$ python3 -q
>>> import numpy as np
>>> np.set_printoptions(suppress=True, linewidth=140)
>>> X = np.loadtxt("block9.csv", delimiter=",")
>>> X.round(2)
array([[-0.39,  0.28, -0.12,  0.87],
       [ 0.78, -0.17,  0.39,  0.46],
       [ 0.39, -0.09, -0.91,  0.08],
       [ 0.29,  0.94,  0.02, -0.17]])
>>> np.round(X @ X.T, 2) + 0
array([[1., 0., 0., 0.],
       [0., 1., 0., 0.],
       [0., 0., 1., 0.],
       [0., 0., 0., 1.]])
>>> np.round(np.linalg.norm(X, axis=0), 2)
array([1., 1., 1., 1.])
>>> np.round(np.linalg.svd(X, compute_uv=False), 2)
array([1., 1., 1., 1.])
>>> np.round(X.T @ X, 2) + 0
array([[1., 0., 0., 0.],
       [0., 1., 0., 0.],
       [0., 0., 1., 0.],
       [0., 0., 0., 1.]])
>>> O, Rm = np.linalg.qr(X)
>>> np.allclose(Rm.T @ Rm, X.T @ X)
True
>>> np.round(O.T @ O, 2) + 0
array([[1., 0., 0., 0.],
       [0., 1., 0., 0.],
       [0., 0., 1., 0.],
       [0., 0., 0., 1.]])
>>> np.count_nonzero(X)
np.int64(16)
>>> np.round(X.mean(axis=0), 2)
array([ 0.27,  0.24, -0.16,  0.31])
>>> np.round(X.sum(axis=0), 2)
array([ 1.07,  0.96, -0.62,  1.24])
>>> np.round(np.linalg.svd(X, compute_uv=False), 2)
array([1., 1., 1., 1.])
>>> f = np.array([3, -1, -2])
>>> np.round(np.correlate(X[2], X[1], "full"), 2) + 0
array([ 0.18,  0.11, -0.52,  0.  ,  0.12, -0.73,  0.06])
>>> np.round(np.polyval(f, X[2]), 2)
array([-1.93, -1.89,  1.42, -2.06])
>>> w1 = np.array([[0, 2, 2, 2], [2, 1, 1, 0], [0, 0, 0, 0], [0, 1, 1, 2]])
>>> beta = np.array([0, 0, 1, 2])
>>> H = np.maximum(X @ w1 + beta, 0)
>>> (H > 0).astype(int)
array([[1, 1, 1, 1],
       [0, 1, 1, 1],
       [0, 1, 1, 1],
       [1, 1, 1, 1]])
>>> np.linalg.matrix_rank(H)
np.int64(4)
>>> basis = np.array([[-3, 0, 1], [-1, 1, -3], [-2, 3, 1], [-1, -2, 0]])
>>> (H @ basis).round(6).argmax(axis=1)
array([2, 1, 1, 1])
>>> w1 @ basis
array([[-8,  4, -4],
       [-9,  4,  0],
       [ 0,  0,  0],
       [-5,  0, -2]])
>>> feats = np.loadtxt("dump.csv", delimiter=",")
>>> feats
array([[ 0.,  0.,  0.,  0.],
       [ 3.,  2.,  0., -2.],
       [ 0.,  0.,  0.,  0.],
       [ 2.,  2.,  1., -2.]])
>>> round(float(np.linalg.norm(feats, 2) / np.linalg.norm(feats)), 2)
0.99
>>> np.argsort(-np.linalg.norm(feats, axis=0).round(6), kind="stable")[:3]
array([0, 1, 3])
>>> E = np.load("test17.npy")
>>> E
array([[ 189,  -33,   68,   77,  106,   71,  -35,   -3, -196, -110],
       [ -33,   83,  -46,  -25,  -60, -100,  -24,   -7,  -13,    1],
       [  68,  -46,  225,   24,    6,  148,  -60,   42,    3,  -25],
       [  77,  -25,   24,  156,   53,   79,   61,  -95,  -40,   43],
       [ 106,  -60,    6,   53,  285,   39,   10,   70, -109,  -49],
       [  71, -100,  148,   79,   39,  212,   35,  -45,   11,    4],
       [ -35,  -24,  -60,   61,   10,   35,  130, -107,   81,   87],
       [  -3,   -7,   42,  -95,   70,  -45, -107,  157,  -24,  -64],
       [-196,  -13,    3,  -40, -109,   11,   81,  -24,  276,  164],
       [-110,    1,  -25,   43,  -49,    4,   87,  -64,  164,  137]])
>>> left, sigma, Vh = np.linalg.svd(E)
>>> vecs = Vh[:(sigma > 1e-8).sum()]
>>> rng = np.random.default_rng(385)
>>> vec = E[5] + -1 * E[8] + rng.integers(2) * np.eye(10)[2]
>>> vec
array([ 267.,  -87.,  146.,  119.,  148.,  201.,  -46.,  -21., -265., -160.])
>>> np.round(np.diag(vecs.T @ vecs), 2)
array([0.67, 0.75, 0.86, 0.78, 0.94, 0.82, 0.64, 0.57, 0.58, 0.39])
>>> np.allclose(vecs.T @ vecs @ vec, vec)
False
>>> round(np.linalg.norm(vec - vecs.T @ vecs @ vec), 2)
np.float64(0.38)
>>> np.linalg.matrix_rank(np.vstack([E, vec]))
np.int64(8)
>>> vec = np.array([-1, 4, -6, -8, -8, -9, 9, -6, -7, -3])
>>> h = np.maximum(E @ vec, 0)
>>> E * (h > 1e-9)[:, None]
array([[   0,    0,    0,    0,    0,    0,    0,    0,    0,    0],
       [ -33,   83,  -46,  -25,  -60, -100,  -24,   -7,  -13,    1],
       [   0,    0,    0,    0,    0,    0,    0,    0,    0,    0],
       [   0,    0,    0,    0,    0,    0,    0,    0,    0,    0],
       [   0,    0,    0,    0,    0,    0,    0,    0,    0,    0],
       [   0,    0,    0,    0,    0,    0,    0,    0,    0,    0],
       [ -35,  -24,  -60,   61,   10,   35,  130, -107,   81,   87],
       [   0,    0,    0,    0,    0,    0,    0,    0,    0,    0],
       [   0,    0,    0,    0,    0,    0,    0,    0,    0,    0],
       [   0,    0,    0,    0,    0,    0,    0,    0,    0,    0]])
>>> np.maximum(E @ (3 * vec), 0)
array([   0, 6405,    0,    0,    0,    0, 1200,    0,    0,    0])
>>> h
array([   0, 2135,    0,    0,    0,    0,  400,    0,    0,    0])
>>> np.tanh(E @ vec)
array([-1.,  1., -1., -1., -1., -1.,  1., -1., -1., -1.])
>>> np.flatnonzero(h > 1e-9)
array([1, 6])
>>> F = np.loadtxt("x.csv", delimiter=",")
>>> F
array([[-2.13, -1.56, -0.29, -0.2 ,  0.23,  0.86,  1.28,  1.74, -0.72, -0.42],
       [ 2.4 , -0.87, -1.89,  1.16,  0.3 ,  2.05, -0.03, -0.14, -0.97,  0.44],
       [ 0.17, -1.26,  1.21,  1.22, -1.61,  0.89, -2.07, -0.06, -0.47, -2.29],
       [-0.12,  1.06,  0.15, -0.72, -1.32,  1.72,  0.01,  0.73,  2.37, -1.59],
       [-0.27, -2.26,  0.42, -1.44,  0.1 ,  1.54, -2.45,  0.52,  0.77,  1.07],
       [ 1.41, -1.25, -0.68,  1.01, -1.38, -1.91, -0.46,  0.75,  1.28,  0.79]])
>>> vec = np.array([-2, 3, -2, 1, 2, 1, 1, 2, 0, 0])
>>> h = np.maximum(F @ vec, 0)
>>> np.round(np.maximum(F @ vec, 0) - np.maximum(-F @ vec, 0), 2)
array([ 6.04, -0.13, -9.84,  2.95, -8.19, -7.83])
